>>> import numpy as np
>>> from numpy import linalg as LA
>>> np.set_printoptions(precision=1, suppress=True, linewidth=120, sign=" ")
>>> J = np.load("out11.npy")
>>> print(J)
[[ 0  0  0  4]
 [ 0  1  3  0]
 [ 1  0  4  0]]
>>> gram = J.T @ J
>>> print(np.allclose(gram, gram.T))
True
>>> print(np.diag(gram))
[  1   1  25  16]
>>> print((J @ J.T).shape)
(3, 3)
>>> print(LA.matrix_rank(gram))
3
>>> print(np.trace(gram), (J ** 2).sum())
43 43
>>> print(np.round(LA.eigvalsh(gram)[::-1], 1) + 0)
[ 26.  16.   1.   0.]
>>> f = np.array([3, 2])
>>> print(np.convolve(J[2], f))
[  3   2  12   8   0]
>>> print(np.cross(J[2, :3], J[0, :3]))
[ 0  0  0]
>>> print(np.array([np.convolve(row, f, "same") for row in J]))
[[  0   0   0  12]
 [  0   3  11   6]
 [  3   2  12   8]]
>>> x0 = np.array([-3, -7, 6, -8])
>>> h1 = np.maximum(J @ x0, 0)
>>> print(J * (h1 > 1e-9)[:, None])
[[ 0  0  0  0]
 [ 0  1  3  0]
 [ 1  0  4  0]]
>>> print(np.flatnonzero(h1 > 1e-9))
[ 1  2]
>>> print(np.maximum(J @ x0, 0) - np.maximum(-J @ x0, 0))
[-32  11  21]
>>> print(J.T @ h1)
[  21   11  117    0]
>>> other = J / np.sqrt((J ** 2).mean(axis=1, keepdims=True))
>>> print(J - J.mean(axis=1, keepdims=True))
[[-1.  -1.  -1.   3. ]
 [-1.   0.   2.  -1. ]
 [-0.2 -1.2  2.8 -1.2]]
>>> print(other[2])
[ 0.5  0.   1.9  0. ]
>>> print(LA.matrix_rank(J - J.mean(axis=1, keepdims=True)))
3
>>> print(LA.norm(other, axis=1))
[ 2.  2.  2.]
>>> other = np.array([[3, 1, 2], [3, 1, 3]])
>>> C = np.kron(other, J)
>>> print(round(LA.norm(C, 2), 1), round(LA.norm(other, 2) * LA.norm(J, 2), 1))
29.2 29.2
>>> E = np.loadtxt("m.csv", delimiter=",")
>>> print(E)
[[-1.  0.  0.  0.  0.]
 [ 0.  0.  0.  2.  0.]
 [ 0.  0.  0. -1.  1.]
 [ 2.  0.  0.  2.  1.]
 [ 0.  0.  0.  0.  0.]
 [ 2.  0.  0.  0.  0.]
 [ 0. -1. -1.  0.  0.]]
>>> x0 = np.array([1, 2, 2, 0, 0])
>>> print(LA.norm(E @ x0) <= LA.norm(E, 2) * LA.norm(x0) + 1e-9)
True
>>> print((E @ x0).argmax())
3
>>> print(np.sign((E @ x0).round(6)))
[-1.  0.  0.  1.  0.  1. -1.]
>>> print(E @ np.ones(5))
[-1.  2.  0.  5.  0.  2. -2.]
>>> print((E * x0).sum(axis=1))
[-1.  0.  0.  2.  0.  2. -4.]
>>> print(np.argsort(-LA.norm(E, axis=0).round(6), kind="stable")[:3])
[ 0  3  4]
>>> print(LA.cond(E) > 100)
True
>>> print(round(LA.norm(E, 2) / LA.norm(E), 1))
0.8
>>> gram = E.T @ E
>>> print(np.trace(gram), (E ** 2).sum())
22.0 22.0
>>> print((E @ E.T).shape)
(7, 7)
>>> print(np.round(LA.eigvalsh(gram)[::-1], 1) + 0)
[ 13.4   5.1   2.    1.5   0. ]
>>> print(np.diag(gram))
[ 9.  1.  1.  9.  2.]
>>> r = LA.matrix_rank(E)
>>> print(r)
4
>>> null = LA.svd(E)[2][r:].T
>>> print([int(LA.matrix_rank(E[:, :j + 1])) for j in range(5)])
[1, 2, 2, 3, 4]
>>> print(np.round(null @ null.T, 1) + 0)
[[ 0.   0.   0.   0.   0. ]
 [ 0.   0.5 -0.5  0.   0. ]
 [ 0.  -0.5  0.5  0.   0. ]
 [ 0.   0.   0.   0.   0. ]
 [ 0.   0.   0.   0.   0. ]]
>>> print([int(LA.matrix_rank(E[:i])) for i in range(1, len(E) + 1)])
[1, 2, 3, 3, 3, 3, 4]
>>> K = np.load("w.npy")
>>> print(K)
[[-0.2 -1.7  0.9  1.4  0.7]
 [-0.2 -2.2  0.7  1.2  1.2]
 [ 0.2 -1.9  0.8  1.5  0.9]
 [-0.2 -2.1  0.9  1.1  1. ]
 [ 0.1 -2.2  1.1  1.2  0.7]
 [ 0.3 -2.4  1.3  1.   1.2]
 [ 0.1 -2.2  1.2  0.9  0.5]
 [ 1.8  0.6 -1.9 -1.8 -0.5]
 [ 2.3  1.  -1.9 -1.6 -0.9]
 [ 2.   0.6 -1.6 -2.3 -1.3]
 [ 1.8  0.4 -2.3 -2.3 -1.1]
 [ 1.7  0.6 -2.3 -2.3 -0.5]
 [ 2.2  1.  -2.1 -2.4 -0.7]
 [ 2.   1.  -1.6 -2.  -1.4]
 [ 2.   0.5 -0.9 -1.7 -1.8]
 [ 2.   0.2 -1.  -2.1 -1.7]
 [ 1.9  0.  -1.1 -1.8 -2.2]
 [ 2.3 -0.1 -1.2 -2.4 -2.2]
 [ 2.1  0.2 -1.1 -1.5 -2.2]
 [ 2.1 -0.4 -1.4 -2.2 -2.4]
 [ 1.6  0.1 -0.2 -1.8 -2.1]]
>>> x0 = np.array([-1, -4, -1, -2, -1])
>>> print(LA.norm(K @ x0) <= LA.norm(K, 2) * LA.norm(x0) + 1e-9)
True
>>> print((K @ x0).argmax())
19
>>> data = np.loadtxt("x.csv", delimiter=",")
>>> print(data)
[[-1.3 -0.7  0.4  1.   0.9]
 [-6.   1.7  2.7  2.   6.2]
 [ 0.9  1.1 -0.3 -1.1 -0.8]
 [-3.8  1.4  3.6  1.3  5.2]
 [-5.8  0.1  4.3  1.2  3.3]
 [-5.3  0.2  4.2  0.2  4.4]
 [-1.6 -1.2 -0.5  1.  -1. ]
 [-5.   1.   4.4  0.8  2.1]
 [-5.   0.4  3.1  1.4  3.3]
 [-0.1  0.8  0.8 -1.4 -0.2]
 [-4.7 -0.4  4.1  0.9  3.9]
 [-5.3  1.4  4.3  1.4  2.4]
 [-0.5 -0.2  1.   0.   0.9]
 [-3.   1.4 -2.4  0.9 -3.4]
 [ 1.   1.3 -0.9  0.4  0.4]
 [-6.   0.3  1.5  1.   4. ]
 [-1.7 -0.2 -1.5  0.6  0.3]
 [-5.7  1.2  3.6  1.7  3.5]
 [-3.9  0.2  1.9  2.6  3.3]
 [-0.9  0.9 -0.7  0.9 -1.7]
 [-4.5  0.4  3.1  2.2  1.7]
 [-5.8  2.1  5.2  1.7  2.1]
 [-5.2  0.7  1.5  0.   2.7]
 [-4.3  1.7  1.7  2.4  1.7]
 [-5.4 -1.2  5.1  0.3  3.4]
 [-1.4 -0.3  0.3  2.1 -1.5]
 [-4.   0.5  2.1  3.   1.5]
 [-4.8 -0.5  2.2  2.6  2.8]
 [-0.9  0.2  0.   1.7  0.5]
 [-4.3  1.9  3.6  1.6  4.3]
 [-1.1  0.4  1.6  1.6 -2.1]
 [-4.4 -0.8  0.6  1.6  2.7]]
>>> rng = np.random.default_rng(747081)
>>> idx = rng.permutation(5)
>>> other = K[:, idx] * rng.choice([-1, 1], 5)
>>> print(other)
[[ 0.7 -1.4 -0.9  1.7  0.2]
 [ 1.2 -1.2 -0.7  2.2  0.2]
 [ 0.9 -1.5 -0.8  1.9 -0.2]
 [ 1.  -1.1 -0.9  2.1  0.2]
 [ 0.7 -1.2 -1.1  2.2 -0.1]
 [ 1.2 -1.  -1.3  2.4 -0.3]
 [ 0.5 -0.9 -1.2  2.2 -0.1]
 [-0.5  1.8  1.9 -0.6 -1.8]
 [-0.9  1.6  1.9 -1.  -2.3]
 [-1.3  2.3  1.6 -0.6 -2. ]
 [-1.1  2.3  2.3 -0.4 -1.8]
 [-0.5  2.3  2.3 -0.6 -1.7]
 [-0.7  2.4  2.1 -1.  -2.2]
 [-1.4  2.   1.6 -1.  -2. ]
 [-1.8  1.7  0.9 -0.5 -2. ]
 [-1.7  2.1  1.  -0.2 -2. ]
 [-2.2  1.8  1.1 -0.  -1.9]
 [-2.2  2.4  1.2  0.1 -2.3]
 [-2.2  1.5  1.1 -0.2 -2.1]
 [-2.4  2.2  1.4  0.4 -2.1]
 [-2.1  1.8  0.2 -0.1 -1.6]]
>>> left, _, Vh = LA.svd(K.T @ other)
>>> print(np.round(left @ Vh, 1) + 0)
[[ 0.  0.  0.  0. -1.]
 [ 0.  0.  0. -1.  0.]
 [ 0.  0. -1.  0.  0.]
 [ 0. -1.  0.  0.  0.]
 [ 1.  0.  0.  0.  0.]]
>>> d = LA.norm(other[:, None] - other[None], axis=-1)
>>> print(np.unravel_index(d.round(6).argmax(), d.shape))
(np.int64(5), np.int64(12))
>>> print(d.mean(axis=1).argmax())
5
>>> print(d[0].round(6).argsort(kind="stable")[:4])
[ 0  2  3  4]
>>> print(LA.matrix_rank(d ** 2))
7
>>> print(LA.norm(other - other.mean(axis=0), axis=1))
[ 3.7  3.9  3.8  3.8  3.8  4.   3.6  1.9  2.2  2.1  2.4  2.4  2.6  2.2  1.8  1.8  1.9  2.4  1.9  2.4  1.8]
